$ python3 -q
>>> import numpy as np
>>> np.set_printoptions(suppress=True, linewidth=160)
>>> arr = np.loadtxt("m.csv", delimiter=",")
>>> arr.round(2)
array([[0.31, 0.44, 0.  , 0.25],
       [0.31, 0.54, 0.15, 0.  ],
       [0.25, 0.25, 0.28, 0.22],
       [0.53, 0.12, 0.18, 0.18]])
>>> np.round(np.trace(arr), 2)
np.float64(1.31)
>>> np.linalg.determinant(arr)
Traceback (most recent call last):
  File "<python-input-5>", line 1, in <module>
    np.linalg.determinant(arr)
    ^^^^^^^^^^^^^^^^^^^^^
AttributeError: module 'numpy.linalg' has no attribute 'determinant'
>>> np.round(np.linalg.matrix_power(arr, 2), 2)
array([[0.36, 0.4 , 0.11, 0.12],
       [0.3 , 0.46, 0.13, 0.11],
       [0.34, 0.34, 0.16, 0.16],
       [0.34, 0.36, 0.1 , 0.2 ]])
>>> round(float(np.linalg.det(arr)), 2)
-0.02
>>> arr.inv()
Traceback (most recent call last):
  File "<python-input-8>", line 1, in <module>
    arr.inv()
    ^^^^^^^
AttributeError: 'numpy.ndarray' object has no attribute 'inv'
>>> feats = np.load("case16.npy")
>>> feats
array([[-7, -5, -8, -9,  4,  5, -5, -9],
       [-9, -7, -5, -8, -9,  4,  5, -5],
       [-5, -9, -7, -5, -8, -9,  4,  5],
       [ 5, -5, -9, -7, -5, -8, -9,  4],
       [ 4,  5, -5, -9, -7, -5, -8, -9],
       [-9,  4,  5, -5, -9, -7, -5, -8],
       [-8, -9,  4,  5, -5, -9, -7, -5],
       [-5, -8, -9,  4,  5, -5, -9, -7]])
>>> T = np.stack([feats, 5 * feats, feats[::-1]])
>>> (T @ feats.T).shape
(3, 8, 8)
>>> T.shape
(3, 8, 8)
>>> np.einsum("bij,cij->bc", T, T)
array([[ 2928, 14640,  1152],
       [14640, 73200,  5760],
       [ 1152,  5760,  2928]])
>>> np.linalg.matrix_rank(T.reshape(3, -1))
np.int64(2)
